% ipython --no-banner

In [1]: import numpy as np

In [2]: np.set_printoptions(suppress=True, linewidth=140)

In [3]: J = np.loadtxt("m.csv", delimiter=",")

In [4]: J.round(2) + 0
Out[4]: 
array([[-0.48,  0.06,  0.56,  0.49, -0.22, -1.41, -0.37,  0.06, -0.55,  0.2 , -0.83],
       [ 0.69, -0.25, -0.39,  0.33, -1.02,  0.23,  0.14,  0.26,  0.42,  1.2 , -0.64],
       [-0.14,  0.92, -0.32, -0.49, -0.43,  0.51,  0.  , -1.09, -0.51, -0.25, -0.92],
       [-0.48,  0.32, -0.83, -0.41, -0.12,  0.01,  0.38,  1.45, -0.23, -0.47, -0.5 ],
       [ 1.38,  0.19, -0.13,  0.49,  0.2 , -0.49,  0.37, -0.03,  0.31, -1.05, -0.43],
       [ 0.07, -0.72, -0.68,  0.46,  0.18, -0.06,  0.93, -0.37, -1.29,  0.18,  0.25],
       [-0.07,  0.72, -0.63,  1.07, -0.65,  0.07, -0.82,  0.09, -0.27, -0.26,  0.84],
       [-0.28,  0.05, -1.2 , -0.46,  0.16, -1.05,  0.05, -0.6 ,  0.8 ,  0.24,  0.29],
       [ 0.35, -0.94, -0.01, -0.9 , -1.06, -0.26, -0.6 , -0.04, -0.38, -0.65,  0.27],
       [-0.83, -0.97, -0.28,  0.78, -0.08,  0.47, -0.15, -0.32,  0.65, -0.68, -0.66],
       [-0.48,  0.32,  0.6 ,  0.12, -1.03, -0.23,  1.28, -0.14,  0.41, -0.32,  0.51]])

In [5]: x = np.array([5, 4, -4, 3, -4, -4, 3, -4, -3, 0, 2])

In [6]: target = J @ x

In [7]: target.round(2)
Out[7]: array([ 2.23,  5.07,  6.55, -3.6 , 10.28,  9.78, 10.21,  6.5 ,  0.61, -8.53,  6.04])

In [8]: np.round(np.linalg.solve(J, J[:, 2]), 2) + 0
Out[8]: array([0., 0., 1., 0., 0., 0., 0., 0., 0., 0., 0.])

In [9]: np.round(J.T @ J, 2) + 0
Out[9]: 
array([[4., 0., 0., 0., 0., 0., 0., 0., 0., 0., 0.],
       [0., 4., 0., 0., 0., 0., 0., 0., 0., 0., 0.],
       [0., 0., 4., 0., 0., 0., 0., 0., 0., 0., 0.],
       [0., 0., 0., 4., 0., 0., 0., 0., 0., 0., 0.],
       [0., 0., 0., 0., 4., 0., 0., 0., 0., 0., 0.],
       [0., 0., 0., 0., 0., 4., 0., 0., 0., 0., 0.],
       [0., 0., 0., 0., 0., 0., 4., 0., 0., 0., 0.],
       [0., 0., 0., 0., 0., 0., 0., 4., 0., 0., 0.],
       [0., 0., 0., 0., 0., 0., 0., 0., 4., 0., 0.],
       [0., 0., 0., 0., 0., 0., 0., 0., 0., 4., 0.],
       [0., 0., 0., 0., 0., 0., 0., 0., 0., 0., 4.]])

In [10]: np.round(np.linalg.norm(J, axis=0), 2)
Out[10]: array([2., 2., 2., 2., 2., 2., 2., 2., 2., 2., 2.])

In [11]: np.round(np.linalg.svd(J, compute_uv=False), 2)
Out[11]: array([2., 2., 2., 2., 2., 2., 2., 2., 2., 2., 2.])

In [12]: np.round(np.linalg.pinv(J), 2) + 0
Out[12]: 
array([[-0.12,  0.17, -0.03, -0.12,  0.35,  0.02, -0.02, -0.07,  0.09, -0.21, -0.12],
       [ 0.02, -0.06,  0.23,  0.08,  0.05, -0.18,  0.18,  0.01, -0.23, -0.24,  0.08],
       [ 0.14, -0.1 , -0.08, -0.21, -0.03, -0.17, -0.16, -0.3 ,  0.  , -0.07,  0.15],
       [ 0.12,  0.08, -0.12, -0.1 ,  0.12,  0.12,  0.27, -0.12, -0.23,  0.2 ,  0.03],
       [-0.05, -0.26, -0.11, -0.03,  0.05,  0.04, -0.16,  0.04, -0.26, -0.02, -0.26],
       [-0.35,  0.06,  0.13,  0.  , -0.12, -0.02,  0.02, -0.26, -0.06,  0.12, -0.06],
       [-0.09,  0.03,  0.  ,  0.1 ,  0.09,  0.23, -0.2 ,  0.01, -0.15, -0.04,  0.32],
       [ 0.02,  0.06, -0.27,  0.36, -0.01, -0.09,  0.02, -0.15, -0.01, -0.08, -0.03],
       [-0.14,  0.1 , -0.13, -0.06,  0.08, -0.32, -0.07,  0.2 , -0.09,  0.16,  0.1 ],
       [ 0.05,  0.3 , -0.06, -0.12, -0.26,  0.05, -0.06,  0.06, -0.16, -0.17, -0.08],
       [-0.21, -0.16, -0.23, -0.13, -0.11,  0.06,  0.21,  0.07,  0.07, -0.16,  0.13]])

In [13]: m1 = np.loadtxt("arr.csv", delimiter=",")

In [14]: m1
Out[14]: 
array([[ 5.,  0.,  1.,  5.,  3., -4.,  0.,  2.,  2., -1., -1.,  1., -5., -3.,  2.,  5.],
       [ 0.,  0., -1.,  2.,  4.,  5., -5., -1., -4.,  3.,  4.,  2., -5., -1., -3., -2.],
       [ 0.,  0., -1., -1., -3.,  3., -2.,  2.,  0.,  2., -2.,  5.,  0.,  2.,  0.,  3.],
       [ 0.,  0.,  0., -3., -3., -2., -4., -1., -4., -4., -4.,  1., -3.,  0.,  0., -5.],
       [ 0.,  0.,  0.,  0.,  4., -3.,  2., -1.,  3.,  4., -4.,  3., -5., -2.,  5.,  1.],
       [ 0.,  0.,  0.,  0.,  0., -5., -1.,  3.,  1.,  2., -1., -2., -5.,  5.,  1.,  2.],
       [ 0.,  0.,  0.,  0.,  0.,  0.,  0., -5., -5.,  5.,  5., -3., -1., -2.,  1.,  3.],
       [ 0.,  0.,  0.,  0.,  0.,  0.,  0.,  2.,  0.,  5., -5.,  5., -1.,  0.,  4.,  5.],
       [ 0.,  0.,  0.,  0.,  0.,  0.,  0.,  0.,  2., -5., -3.,  1.,  5.,  5., -4.,  2.],
       [ 0.,  0.,  0.,  0.,  0.,  0.,  0.,  0.,  0.,  3.,  3., -5., -3., -1.,  1., -5.],
       [ 0.,  0.,  0.,  0.,  0.,  0.,  0.,  0.,  0.,  0., -2.,  2., -4.,  2., -2., -3.],
       [ 0.,  0.,  0.,  0.,  0.,  0.,  0.,  0.,  0.,  0.,  0.,  5., -2.,  0., -3., -4.],
       [ 0.,  0.,  0.,  0.,  0.,  0.,  0.,  0.,  0.,  0.,  0.,  0., -3., -5.,  3., -4.],
       [ 0.,  0.,  0.,  0.,  0.,  0.,  0.,  0.,  0.,  0.,  0.,  0.,  0.,  5.,  3.,  1.],
       [ 0.,  0.,  0.,  0.,  0.,  0.,  0.,  0.,  0.,  0.,  0.,  0.,  0.,  0.,  2.,  1.],
       [ 0.,  0.,  0.,  0.,  0.,  0.,  0.,  0.,  0.,  0.,  0.,  0.,  0.,  0.,  0., -4.]])

In [15]: u, g = m1[5], m1[11]

In [16]: u @ u
Out[16]: np.float64(100.0)

In [17]: pr = (u @ g) / (u @ u) * u

In [18]: pr
Out[18]: array([-0.  , -0.  , -0.  , -0.  , -0.  ,  0.55,  0.11, -0.33, -0.11, -0.22,  0.11,  0.22,  0.55, -0.55, -0.11, -0.22])

In [19]: round(float(np.linalg.norm(u + g) ** 2 + np.linalg.norm(u - g) ** 2), 2)
Out[19]: 308.0
